$ python -q
>>> import numpy as np
>>> from numpy import linalg as LA
>>> np.set_printoptions(precision=3, suppress=True, linewidth=160)
>>> rd = lambda a: np.round(a, 3) + 0
>>> m1 = np.loadtxt("w.csv", delimiter=",")
>>> rd(m1)
array([[ 0.016, -0.037,  0.058, -0.048,  0.027, -0.016,  0.037,  0.048,  0.016, -0.037, -0.027,  0.027,  0.027, -0.016],
       [-0.037,  0.087, -0.136,  0.111, -0.062,  0.037, -0.087, -0.111, -0.037,  0.087,  0.062, -0.062, -0.062,  0.037],
       [ 0.058, -0.136,  0.214, -0.175,  0.097, -0.058,  0.136,  0.175,  0.058, -0.136, -0.097,  0.097,  0.097, -0.058],
       [-0.048,  0.111, -0.175,  0.143, -0.08 ,  0.048, -0.111, -0.143, -0.048,  0.111,  0.08 , -0.08 , -0.08 ,  0.048],
       [ 0.027, -0.062,  0.097, -0.08 ,  0.044, -0.027,  0.062,  0.08 ,  0.027, -0.062, -0.044,  0.044,  0.044, -0.027],
       [-0.016,  0.037, -0.058,  0.048, -0.027,  0.016, -0.037, -0.048, -0.016,  0.037,  0.027, -0.027, -0.027,  0.016],
       [ 0.037, -0.087,  0.136, -0.111,  0.062, -0.037,  0.087,  0.111,  0.037, -0.087, -0.062,  0.062,  0.062, -0.037],
       [ 0.048, -0.111,  0.175, -0.143,  0.08 , -0.048,  0.111,  0.143,  0.048, -0.111, -0.08 ,  0.08 ,  0.08 , -0.048],
       [ 0.016, -0.037,  0.058, -0.048,  0.027, -0.016,  0.037,  0.048,  0.016, -0.037, -0.027,  0.027,  0.027, -0.016],
       [-0.037,  0.087, -0.136,  0.111, -0.062,  0.037, -0.087, -0.111, -0.037,  0.087,  0.062, -0.062, -0.062,  0.037],
       [-0.027,  0.062, -0.097,  0.08 , -0.044,  0.027, -0.062, -0.08 , -0.027,  0.062,  0.044, -0.044, -0.044,  0.027],
       [ 0.027, -0.062,  0.097, -0.08 ,  0.044, -0.027,  0.062,  0.08 ,  0.027, -0.062, -0.044,  0.044,  0.044, -0.027],
       [ 0.027, -0.062,  0.097, -0.08 ,  0.044, -0.027,  0.062,  0.08 ,  0.027, -0.062, -0.044,  0.044,  0.044, -0.027],
       [-0.016,  0.037, -0.058,  0.048, -0.027,  0.016, -0.037, -0.048, -0.016,  0.037,  0.027, -0.027, -0.027,  0.016]])
>>> Uu, sig, Vt = LA.svd(m1, full_matrices=False)
>>> print(rd(sig))
[1. 0. 0. 0. 0. 0. 0. 0. 0. 0. 0. 0. 0. 0.]
>>> print(rd(np.sqrt((sig ** 2).sum())), rd(LA.norm(m1)))
1.0 1.0
>>> w, vecs = LA.eigh(m1)
>>> x0 = np.array([0, 0, 3, -2, -3, 1, 1, 0, 3, -1, -2, -3, 2, 0])
>>> rd(np.abs(m1).sum(axis=1).max()), rd(np.abs(w).max())
(np.float64(1.594), np.float64(1.0))
>>> (np.sign(vecs[:, -1].round(6)) == np.sign(vecs[0, -1].round(6))).astype(int)
array([1, 0, 1, 0, 1, 0, 1, 1, 1, 0, 0, 1, 1, 0])
>>> rd(LA.eigvalsh(m1[1:, 1:]))
array([0.   , 0.   , 0.   , 0.   , 0.   , 0.   , 0.   , 0.   , 0.   , 0.   , 0.   , 0.   , 0.984])
>>> print(rd(x0 @ m1 @ x0))
6.574
>>> rng = np.random.default_rng(53376)
>>> z = rng.permutation(14)
>>> print(z)
[ 3 10  6  9  1  7  5  2 13  8  4 12  0 11]
>>> out = m1[z][:, z]
>>> np.trace(out)
np.float64(1.0)
>>> rd(np.diag(out))
array([0.143, 0.044, 0.087, 0.087, 0.087, 0.143, 0.016, 0.214, 0.016, 0.016, 0.044, 0.044, 0.016, 0.044])
